% python3 -q
>>> import numpy as np
>>> from numpy import linalg as LA
>>> np.set_printoptions(precision=2, suppress=True, linewidth=120, sign=" ")
>>> def tidy(a):
...     return np.round(a, 2) + 0
... 
>>> feats = np.loadtxt("out6.csv", delimiter=",")
>>> feats
array([[-27.,   4.,   6.,   7.,  -4.,  -9.,   6.,   8.,   1.,   8.,  -5.],
       [ -5., -47.,  -4.,   2.,  -1.,   3.,   4.,   0.,  -5.,   8.,  -3.],
       [  4.,   3., -11.,   0.,   7.,   4.,   3.,   5.,  -3.,  -7.,  -7.],
       [ -3.,  -8.,  -4.,  84.,   9.,  -6.,   9.,  -8.,   4.,  -4.,  -7.],
       [ -7.,  -4.,  -8.,   6., -44.,  -1.,  -9.,   5.,   7.,  -1.,  -2.],
       [  9.,   3.,   4.,   8.,  -8.,   5.,  -7.,   0.,   4.,   5.,   9.],
       [  0.,  -4.,   6.,   5.,  -1.,   5.,  36.,   0.,   6.,  -3.,   2.],
       [ -8.,  -2.,  -5.,  -7.,   2.,   0.,   1.,  85.,  -9.,   4.,  -2.],
       [  8.,   5.,   2.,   1.,   5.,   8.,  -2.,  -7.,  88.,   9.,   2.],
       [ -3.,   5.,   2.,  -3.,   8.,  -7.,  -2.,   6.,   3.,  83.,  -4.],
       [ -5.,   7.,   8.,   8.,   3.,   0.,   3.,  -3.,  -4.,  -5.,  16.]])
>>> r0 = np.array([3, 2])
>>> np.correlate(feats[2], feats[10], "full")
array([  64.,   28., -207.,   31.,  159.,   71.,  -21.,   69.,  -53., -150., -137.,   63.,  192.,  120.,   27.,   -4.,
        -81., -158.,  -90.,  -14.,   35.])
>>> np.convolve(feats[2], r0)
array([ 12.,  17., -27., -22.,  21.,  26.,  17.,  21.,   1., -27., -35., -14.])
>>> np.array([np.convolve(row, r0, "same") for row in feats])
array([[ -81.,  -42.,   26.,   33.,    2.,  -35.,    0.,   36.,   19.,   26.,    1.],
       [ -15., -151., -106.,   -2.,    1.,    7.,   18.,    8.,  -15.,   14.,    7.],
       [  12.,   17.,  -27.,  -22.,   21.,   26.,   17.,   21.,    1.,  -27.,  -35.],
       [  -9.,  -30.,  -28.,  244.,  195.,    0.,   15.,   -6.,   -4.,   -4.,  -29.],
       [ -21.,  -26.,  -32.,    2., -120.,  -91.,  -29.,   -3.,   31.,   11.,   -8.],
       [  27.,   27.,   18.,   32.,   -8.,   -1.,  -11.,  -14.,   12.,   23.,   37.],
       [   0.,  -12.,   10.,   27.,    7.,   13.,  118.,   72.,   18.,    3.,    0.],
       [ -24.,  -22.,  -19.,  -31.,   -8.,    4.,    3.,  257.,  143.,   -6.,    2.],
       [  24.,   31.,   16.,    7.,   17.,   34.,   10.,  -25.,  250.,  203.,   24.],
       [  -9.,    9.,   16.,   -5.,   18.,   -5.,  -20.,   14.,   21.,  255.,  154.],
       [ -15.,   11.,   38.,   40.,   25.,    6.,    9.,   -3.,  -18.,  -23.,   38.]])
>>> rng = np.random.default_rng(930)
>>> lab = rng.permutation(11)
>>> lab
array([ 10,   8,   0,   3,   5,   4,   7,   9,   2,   6,   1])
>>> A2 = feats[lab][:, lab]
>>> A2
array([[ 16.,  -4.,  -5.,   8.,   0.,   3.,  -3.,  -5.,   8.,   3.,   7.],
       [  2.,  88.,   8.,   1.,   8.,   5.,  -7.,   9.,   2.,  -2.,   5.],
       [ -5.,   1., -27.,   7.,  -9.,  -4.,   8.,   8.,   6.,   6.,   4.],
       [ -7.,   4.,  -3.,  84.,  -6.,   9.,  -8.,  -4.,  -4.,   9.,  -8.],
       [  9.,   4.,   9.,   8.,   5.,  -8.,   0.,   5.,   4.,  -7.,   3.],
       [ -2.,   7.,  -7.,   6.,  -1., -44.,   5.,  -1.,  -8.,  -9.,  -4.],
       [ -2.,  -9.,  -8.,  -7.,   0.,   2.,  85.,   4.,  -5.,   1.,  -2.],
       [ -4.,   3.,  -3.,  -3.,  -7.,   8.,   6.,  83.,   2.,  -2.,   5.],
       [ -7.,  -3.,   4.,   0.,   4.,   7.,   5.,  -7., -11.,   3.,   3.],
       [  2.,   6.,   0.,   5.,   5.,  -1.,   0.,  -3.,   6.,  36.,  -4.],
       [ -3.,  -5.,  -5.,   2.,   3.,  -1.,   0.,   8.,  -4.,   4., -47.]])
>>> np.allclose(A2, feats)
False
>>> r0 = np.array([3, -1, -2, 3, 3, -1, 3, 1, 3, 2, 1])
>>> A2 = feats + np.outer(r0, np.eye(11)[8])
>>> A2
array([[-27.,   4.,   6.,   7.,  -4.,  -9.,   6.,   8.,   4.,   8.,  -5.],
       [ -5., -47.,  -4.,   2.,  -1.,   3.,   4.,   0.,  -6.,   8.,  -3.],
       [  4.,   3., -11.,   0.,   7.,   4.,   3.,   5.,  -5.,  -7.,  -7.],
       [ -3.,  -8.,  -4.,  84.,   9.,  -6.,   9.,  -8.,   7.,  -4.,  -7.],
       [ -7.,  -4.,  -8.,   6., -44.,  -1.,  -9.,   5.,  10.,  -1.,  -2.],
       [  9.,   3.,   4.,   8.,  -8.,   5.,  -7.,   0.,   3.,   5.,   9.],
       [  0.,  -4.,   6.,   5.,  -1.,   5.,  36.,   0.,   9.,  -3.,   2.],
       [ -8.,  -2.,  -5.,  -7.,   2.,   0.,   1.,  85.,  -8.,   4.,  -2.],
       [  8.,   5.,   2.,   1.,   5.,   8.,  -2.,  -7.,  91.,   9.,   2.],
       [ -3.,   5.,   2.,  -3.,   8.,  -7.,  -2.,   6.,   5.,  83.,  -4.],
       [ -5.,   7.,   8.,   8.,   3.,   0.,   3.,  -3.,  -3.,  -5.,  16.]])
>>> A2 = np.array([[4, 9],
...     [4, 7],
...     [3, 0],
...     [2, 1],
...     [5, 7],
...     [8, 2],
...     [6, 0],
...     [1, 7],
...     [8, 2],
...     [8, 3],
...     [5, 1]])
>>> np.einsum("ik,kj->ji", feats, A2)
array([[ -61., -164.,  -30.,  120., -295.,  151.,  297.,  -18.,  916.,  654.,   86.],
       [-177., -362.,  115.,  -15., -351.,   96.,  -15.,  508.,  315.,  340.,    5.]])
>>> LA.matrix_rank(np.vstack([feats, A2.T]))
np.int64(11)
>>> vec = np.array([0, 7, 9, 7, 8, 7, 3, 8, 4, 2, 3])
>>> rhs = feats @ vec
>>> rhs
array([ 123., -339.,    8.,  476., -384.,  116.,  220.,  557.,  470.,  255.,  208.])
>>> tidy(LA.solve(feats, 3 * rhs))
array([  0.,  21.,  27.,  21.,  24.,  21.,   9.,  24.,  12.,   6.,   9.])
>>> tidy(LA.solve(feats.T, feats[4]))
array([ 0.,  0.,  0.,  0.,  1.,  0.,  0.,  0.,  0.,  0.,  0.])
>>> tidy(LA.solve(feats, rhs + feats[:, 5]))
array([ 0.,  7.,  9.,  7.,  8.,  8.,  3.,  8.,  4.,  2.,  3.])
>>> arr = np.load("w.npy")
>>> arr
array([[ 0,  0,  0,  0,  0,  1,  1,  1,  0,  1,  1,  0,  0,  1,  1],
       [ 0,  0,  0,  0,  0,  0,  0,  0,  1,  0,  0,  0,  1,  0,  0],
       [ 0,  0,  0,  1,  0,  0,  0,  0,  1,  0,  0,  0,  0,  0,  0],
       [ 0,  0,  1,  0,  0,  0,  0,  0,  1,  0,  0,  0,  1,  0,  0],
       [ 0,  0,  0,  0,  0,  1,  1,  1,  0,  1,  1,  0,  0,  0,  1],
       [ 1,  0,  0,  0,  1,  0,  1,  1,  0,  0,  0,  1,  0,  1,  1],
       [ 1,  0,  0,  0,  1,  1,  0,  1,  0,  1,  1,  1,  0,  0,  1],
       [ 1,  0,  0,  0,  1,  1,  1,  0,  0,  1,  1,  1,  0,  1,  1],
       [ 0,  1,  1,  1,  0,  0,  0,  0,  0,  0,  0,  0,  1,  0,  0],
       [ 1,  0,  0,  0,  1,  0,  1,  1,  0,  0,  0,  1,  0,  1,  1],
       [ 1,  0,  0,  0,  1,  0,  1,  1,  0,  0,  0,  1,  0,  1,  1],
       [ 0,  0,  0,  0,  0,  1,  1,  1,  0,  1,  1,  0,  0,  0,  1],
       [ 0,  1,  0,  1,  0,  0,  0,  0,  1,  0,  0,  0,  0,  0,  0],
       [ 1,  0,  0,  0,  0,  1,  0,  1,  0,  1,  1,  0,  0,  0,  1],
       [ 1,  0,  0,  0,  1,  1,  1,  1,  0,  1,  1,  1,  0,  1,  0]])
>>> # equal to its transpose
>>> tidy(np.sort(LA.eigvals(arr).real))
array([-3.28, -1.83, -1.62, -1.53, -1.47, -1.  , -0.46, -0.46,  0.  ,  0.  ,  0.  ,  0.62,  0.77,  2.94,  7.33])
>>> np.flatnonzero(LA.matrix_power((arr != 0) + (arr.T != 0) + np.eye(15), 15)[13])
array([  0,   4,   5,   6,   7,   9,  10,  11,  13,  14])
>>> A2 = np.array([[5, 4], [-3, -1], [1, -3], [3, 1], [-5, 1]])
>>> cent = np.array([[7, 4, 2, 3, 1, 4], [2, 2, 6, 9, 3, 0]])
>>> W0 = A2 @ cent + 0.02 * rng.normal(size=(5, 6))
>>> tidy(W0)
array([[ 43.01,  28.01,  34.01,  50.99,  17.03,  19.99],
       [-23.  , -13.97, -12.01, -18.  ,  -5.97, -12.  ],
       [  0.98,  -2.02, -16.02, -24.  ,  -7.99,   4.  ],
       [ 23.02,  14.  ,  12.  ,  18.01,   5.99,  12.  ],
       [-32.99, -18.  ,  -3.96,  -6.01,  -2.01, -20.02]])
>>> r0 = np.array([-5, -3])
>>> tidy(np.convolve(W0[0], r0))
array([-215.06, -269.1 , -254.11, -357.  , -238.12, -151.03,  -59.97])
>>> tidy(np.polyval(r0, W0[0]))
array([-218.06, -143.06, -173.07, -257.96,  -88.15, -102.94])
>>> tidy(W0[1] @ W0[3])
np.float64(-1373.04)
>>> LA.norm(W0, axis=1).argmax()
np.int64(0)
>>> tidy(LA.norm(W0, 1)), tidy(LA.norm(W0, np.inf))
(np.float64(123.0), np.float64(193.05))
>>> U, sv, VT = LA.svd(W0)
>>> tidy(sv)
array([ 106.75,   34.91,    0.06,    0.02,    0.01])
>>> A2 = U[:, :2] @ np.diag(sv[:2]) @ VT[:2]
>>> LA.matrix_rank(W0, rtol=0.05)
np.int64(2)
>>> LA.matrix_rank(A2)
np.int64(2)
>>> tidy(np.abs(W0 - A2).max())
np.float64(0.04)
>>> t3 = np.stack([W0, -1 * W0, W0[::-1]])
>>> (t3 @ W0.T).shape
(3, 5, 5)
>>> LA.matrix_rank(t3.reshape(3, -1))
np.int64(2)
>>> tidy(LA.norm(t3, axis=(1, 2)))
array([ 112.31,  112.31,  112.31])
>>> LA.matrix_rank(t3)
array([ 5,  5,  5])
>>> [round(float(x), 2) for x in LA.svd(W0, compute_uv=False)[:3]]
[106.75, 34.91, 0.06]
>>> LA.matrix_rank(W0, rtol=0.1)
np.int64(2)
>>> np.argsort(-LA.norm(W0, axis=0).round(6), kind="stable")[:3]
array([ 0,  3,  2])
>>> X = -2 * np.eye(5) + np.ones((5, 5))
>>> X
array([[-1.,  1.,  1.,  1.,  1.],
       [ 1., -1.,  1.,  1.,  1.],
       [ 1.,  1., -1.,  1.,  1.],
       [ 1.,  1.,  1., -1.,  1.],
       [ 1.,  1.,  1.,  1., -1.]])
>>> A2 = feats / np.sqrt((feats ** 2).mean(axis=1, keepdims=True))
>>> LA.matrix_rank(A2) == LA.matrix_rank(feats)
np.True_
>>> tidy(A2[2])
array([ 0.71,  0.53, -1.94,  0.  ,  1.24,  0.71,  0.53,  0.88, -0.53, -1.24, -1.24])
>>> U, sv = LA.svd(X)
Traceback (most recent call last):
  File "<python-input-62>", line 1, in <module>
    U, sv = LA.svd(X)
    ^^^^^
ValueError: too many values to unpack (expected 2)
>>> U, sv, VT = LA.svd(X, full_matrices=False)
>>> tidy(np.cumsum(sv ** 2) / np.sum(sv ** 2))
array([ 0.36,  0.52,  0.68,  0.84,  1.  ])
>>> tidy(np.abs(VT[0]))
array([ 0.45,  0.45,  0.45,  0.45,  0.45])
>>> tidy(sv / sv[0])
array([ 1.  ,  0.67,  0.67,  0.67,  0.67])
>>> np.abs(U[:, 0]).round(6).argmax()
np.int64(0)
>>> ev, vecs = LA.eigh(arr)
>>> np.abs(vecs[:, -1]).round(6).argmax()
np.int64(7)
>>> (ev > 1e-8).sum(), (ev < -1e-8).sum()
(np.int64(4), np.int64(8))
>>> tidy(np.abs(vecs[:, -1]))
array([ 0.31,  0.  ,  0.  ,  0.  ,  0.27,  0.3 ,  0.34,  0.38,  0.  ,  0.3 ,  0.3 ,  0.27,  0.  ,  0.27,  0.38])
>>> tidy(LA.eigvalsh(arr @ arr))
array([  0.  ,   0.  ,   0.  ,   0.21,   0.21,   0.38,   0.6 ,   1.  ,   2.17,   2.33,   2.62,   3.37,   8.62,  10.77,
        53.72])
>>> np.unique(ev.round(6) + 0, return_counts=True)[1]
array([ 1,  1,  1,  1,  1,  1,  1,  1,  3,  1,  1,  1,  1])
>>> A2 = np.array([[2, 2],
...     [0, 3],
...     [0, 1],
...     [0, 0],
...     [0, 1],
...     [0, 3],
...     [1, 0],
...     [3, 1],
...     [1, 0]])
>>> cent = np.array([[0, 1, 0, 0, 0, 1, 1, 0, 0, 1, 1, 1, 0],
...     [0, 1, 2, 2, 1, 2, 2, 0, 2, 0, 2, 1, 0]])
>>> F = A2 @ cent + 0.02 * rng.normal(size=(9, 13))
>>> tidy(F)
array([[ 0.02,  3.98,  4.  ,  4.01,  2.01,  5.96,  6.  ,  0.01,  4.  ,  2.  ,  5.97,  3.98,  0.  ],
       [ 0.  ,  3.01,  6.  ,  5.98,  3.01,  5.97,  6.01,  0.05,  6.01, -0.01,  6.  ,  2.98, -0.02],
       [-0.04,  0.98,  1.99,  2.02,  1.  ,  1.99,  1.98, -0.02,  1.98, -0.01,  2.01,  0.93,  0.  ],
       [ 0.02, -0.03, -0.02,  0.  ,  0.03,  0.  ,  0.02,  0.  , -0.02, -0.02,  0.01, -0.03, -0.03],
       [ 0.  ,  0.98,  1.99,  2.  ,  1.01,  2.01,  2.  , -0.01,  1.96,  0.01,  2.04,  0.99, -0.01],
       [ 0.01,  3.01,  5.99,  6.02,  3.01,  5.99,  5.99, -0.02,  5.99,  0.04,  5.98,  3.01,  0.04],
       [ 0.05,  0.97,  0.  ,  0.03,  0.03,  1.  ,  0.99, -0.03,  0.01,  1.  ,  1.01,  0.98,  0.01],
       [ 0.01,  4.01,  1.97,  1.99,  1.03,  5.01,  4.97, -0.01,  2.04,  3.03,  4.98,  4.02,  0.01],
       [-0.02,  1.02, -0.02,  0.02, -0.02,  1.03,  1.  ,  0.04,  0.03,  1.  ,  0.98,  1.  , -0.02]])
>>> A2 = F / LA.norm(F, axis=1, keepdims=True)
>>> C2 = A2 @ A2.T
>>> (np.abs(C2) > 0.9).astype(int)
array([[ 1,  1,  1,  0,  1,  1,  0,  1,  0],
       [ 1,  1,  1,  0,  1,  1,  0,  0,  0],
       [ 1,  1,  1,  0,  1,  1,  0,  0,  0],
       [ 0,  0,  0,  1,  0,  0,  0,  0,  0],
       [ 1,  1,  1,  0,  1,  1,  0,  0,  0],
       [ 1,  1,  1,  0,  1,  1,  0,  0,  0],
       [ 0,  0,  0,  0,  0,  0,  1,  1,  1],
       [ 1,  0,  0,  0,  0,  0,  1,  1,  1],
       [ 0,  0,  0,  0,  0,  0,  1,  1,  1]])
>>> tidy(C2[6])
array([ 0.82,  0.64,  0.63, -0.3 ,  0.64,  0.64,  1.  ,  0.94,  1.  ])
>>> t3 = np.stack([F, -3 * F, F[::-1]])
>>> (t3 @ F.T).shape
(3, 9, 9)
>>> A2 = np.array([[-1, 1, -3], [-1, 0, 0], [-2, -2, 3]])
>>> cent = np.array([[2, 1, 0, 3, 3, 0],
...     [-1, 3, -1, -2, -3, 0],
...     [3, 0, -1, 1, -2, -3],
...     [3, -1, -2, 1, 2, -3],
...     [-3, 3, 3, -2, -1, 2],
...     [-1, 2, 1, -3, 0, 3]])
>>> M = np.block([[A2, np.array([[-3, -2, 1, 1, 1, -3], [3, -3, 0, 3, 3, 2], [3, -3, 3, 0, 1, 0]])], [np.zeros((6, 3)), cent]])
>>> M
array([[-1.,  1., -3., -3., -2.,  1.,  1.,  1., -3.],
       [-1.,  0.,  0.,  3., -3.,  0.,  3.,  3.,  2.],
       [-2., -2.,  3.,  3., -3.,  3.,  0.,  1.,  0.],
       [ 0.,  0.,  0.,  2.,  1.,  0.,  3.,  3.,  0.],
       [ 0.,  0.,  0., -1.,  3., -1., -2., -3.,  0.],
       [ 0.,  0.,  0.,  3.,  0., -1.,  1., -2., -3.],
       [ 0.,  0.,  0.,  3., -1., -2.,  1.,  2., -3.],
       [ 0.,  0.,  0., -3.,  3.,  3., -2., -1.,  2.],
       [ 0.,  0.,  0., -1.,  2.,  1., -3.,  0.,  3.]])
>>> tidy(LA.norm(M[6], 1)), tidy(LA.norm(M[6], np.inf))
(np.float64(12.0), np.float64(3.0))
>>> tidy(LA.norm(M, axis=0))
array([ 2.45,  2.24,  4.24,  7.75,  6.78,  5.1 ,  6.16,  6.16,  6.63])
>>> tidy(LA.norm(M[6] - M[4]))
np.float64(8.72)
>>> tidy(LA.norm(M, 1)), tidy(LA.norm(M, np.inf))
(np.float64(22.0), np.float64(17.0))
>>> LA.norm(M, axis=1).argmax()
np.int64(2)
>>> tidy(LA.norm(M, "nuc"))
np.float64(39.29)
